>>> import numpy as np
>>> np.set_printoptions(precision=1, suppress=True, linewidth=100, legacy="1.25")
>>> def tidy(a):
...     return np.round(a, 1) + 0
... 
>>> W0 = np.loadtxt("run6.csv", delimiter=",")
>>> W0
array([[ 0., -1.,  1.,  2.,  1.],
       [ 0.,  0., -1., -1.,  1.],
       [ 0.,  0.,  0.,  0.,  2.],
       [ 0.,  0.,  0.,  0.,  1.],
       [ 0.,  0.,  0.,  0.,  0.]])
>>> Y = np.array([[1, -3, 4], [1, 0, 1], [-3, 4, 5], [-4, -1, -5], [-4, -3, -1]])
>>> print(np.einsum("ij->j", W0))
[ 0. -1.  0.  1.  5.]
>>> Y.T @ W0.T
array([[-16.,   3.,  -8.,  -4.,   0.],
       [ -1.,  -6.,  -6.,  -3.,   0.],
       [ -7.,  -1.,  -2.,  -1.,   0.]])
>>> np.einsum("ik,kj->ij", W0, Y)
array([[-16.,  -1.,  -7.],
       [  3.,  -6.,  -1.],
       [ -8.,  -6.,  -2.],
       [ -4.,  -3.,  -1.],
       [  0.,   0.,   0.]])
>>> np.vstack([W0, Y.T]).shape
(8, 5)
>>> print(np.einsum("ik,kj->ji", W0, Y))
[[-16.   3.  -8.  -4.   0.]
 [ -1.  -6.  -6.  -3.   0.]
 [ -7.  -1.  -2.  -1.   0.]]
>>> W0 @ Y
array([[-16.,  -1.,  -7.],
       [  3.,  -6.,  -1.],
       [ -8.,  -6.,  -2.],
       [ -4.,  -3.,  -1.],
       [  0.,   0.,   0.]])
>>> U, sigma, VT = np.linalg.svd(W0, full_matrices=False)
>>> tidy(np.abs(VT[0]))
array([0. , 0.3, 0.3, 0.6, 0.6])
>>> tidy(np.sqrt((sigma ** 2).sum())), tidy(np.linalg.norm(W0))
(3.9, 3.9)
>>> U.shape, sigma.shape, VT.shape
((5, 5), (5,), (5, 5))
>>> tidy(VT @ VT.T)
array([[1., 0., 0., 0., 0.],
       [0., 1., 0., 0., 0.],
       [0., 0., 1., 0., 0.],
       [0., 0., 0., 1., 0.],
       [0., 0., 0., 0., 1.]])
>>> tidy(sigma / sigma[0])
array([1. , 0.9, 0.2, 0. , 0. ])
>>> tidy(U.T @ W0 @ VT.T)
array([[2.9, 0. , 0. , 0. , 0. ],
       [0. , 2.5, 0. , 0. , 0. ],
       [0. , 0. , 0.5, 0. , 0. ],
       [0. , 0. , 0. , 0. , 0. ],
       [0. , 0. , 0. , 0. , 0. ]])
>>> rng = np.random.default_rng(5384)
>>> lab = rng.permutation(5)
>>> lab
array([1, 0, 4, 3, 2])
>>> Y = W0[lab][:, lab]
>>> print(np.trace(Y))
0.0
>>> print(Y)
[[ 0.  0.  1. -1. -1.]
 [-1.  0.  1.  2.  1.]
 [ 0.  0.  0.  0.  0.]
 [ 0.  0.  1.  0.  0.]
 [ 0.  0.  2.  0.  0.]]
>>> np.diag(Y)
array([0., 0., 0., 0., 0.])
>>> tidy(np.linalg.det(Y)), tidy(np.linalg.det(W0[lab]))
(0.0, 0.0)
>>> np.linalg.cond(W0) > 100
True
>>> np.linalg.matrix_rank(W0, rtol=0.1)
3
>>> m1 = np.array([[3.0, 2.0, -4.0], [2.0, 0.0, -2.0], [-4.0, -2.0, 3.0]])
>>> # equal to its transpose
>>> np.all(np.linalg.eigvalsh(m1) > 0)
False
>>> [round(float(np.linalg.det(m1[:i, :i])), 2) + 0 for i in range(1, 4)]
[3.0, -4.0, 8.0]
